>>> import numpy as np
>>> np.set_printoptions(suppress=True, linewidth=100)
>>> mat = np.load("block10.npy")
>>> mat
array([[1, 0, 0],
       [0, 0, 1],
       [0, 1, 0]])
>>> B = np.linalg.inv(mat)
>>> np.round(np.linalg.det(mat) * np.linalg.det(B), 3)
np.float64(1.0)
>>> B
array([[1., 0., 0.],
       [0., 0., 1.],
       [0., 1., 0.]])
>>> np.round(np.linalg.det(mat) * B, 3)
array([[-1., -0., -0.],
       [-0., -0., -1.],
       [-0., -1., -0.]])
>>> Uu, sigma, Vh = np.linalg.svd(mat, full_matrices=False)
>>> Uu.T @ mat @ Vh.T
array([[1., 0., 0.],
       [0., 1., 0.],
       [0., 0., 1.]])
>>> sigma
array([1., 1., 1.])
>>> np.allclose(Uu * sigma @ Vh, mat)
True
>>> proj = np.triu(np.array([[0, 1, -3], [3, 0, -1], [1, 3, -2]]), 1) + np.eye(3)
>>> B = proj @ mat @ np.linalg.inv(proj)
>>> np.round(np.linalg.det(B), 3)
np.float64(-1.0)
>>> proj @ mat - mat @ proj
array([[ 0., -4.,  4.],
       [ 0., -1.,  0.],
       [ 0.,  0.,  1.]])
>>> W0 = np.load("run11.npy")
>>> W0
array([[ 1.361, -0.916,  1.83 ,  0.513,  1.092,  3.089],
       [ 5.842, -4.692,  0.827,  2.67 ,  1.629, -2.059],
       [ 1.855, -2.748,  1.32 ,  1.131,  2.68 ,  2.123],
       [-2.177,  3.147, -0.059,  1.244, -1.241, -1.222]])
>>> w1 = np.array([[1, 0, -2, 0, 0, 2],
...     [2, 2, 2, 1, -3, -1],
...     [-1, 3, 2, -3, -2, -1],
...     [3, -3, 1, 1, 3, -3],
...     [-2, -2, 3, 0, 3, 2],
...     [2, -2, 2, 0, 0, 3]])
>>> b = np.array([3, 3, 0, 3, 1, 1])
>>> hid = np.maximum(W0 @ w1 + b, 0)
>>> (hid > 0).mean(axis=0)
array([0.75, 0.25, 0.75, 0.25, 0.75, 0.75])
>>> (hid > 0).astype(int)
array([[1, 0, 1, 0, 1, 1],
       [0, 0, 0, 0, 1, 1],
       [1, 0, 1, 0, 1, 1],
       [1, 1, 1, 1, 0, 0]])
>>> cent = np.array([[3, 1], [2, 3], [3, 0], [0, 0], [1, 3], [1, 2]])
>>> (hid @ cent).round(6).argmax(axis=1)
array([0, 1, 1, 0])
>>> x = np.array([-1, 7, 3, 4, -1, -3])
>>> np.round(W0 @ x, 3)
array([-10.59 , -20.977, -21.656,  33.912])
>>> np.linalg.norm(W0 @ x) <= np.linalg.norm(W0, 2) * np.linalg.norm(x) + 1e-9
np.True_
>>> np.sign((W0 @ x).round(6))
array([-1., -1., -1.,  1.])
>>> (W0 @ x).argmax()
np.int64(3)
>>> np.round(np.einsum("ij,j->i", W0, x), 3)
array([-10.59 , -20.977, -21.656,  33.912])
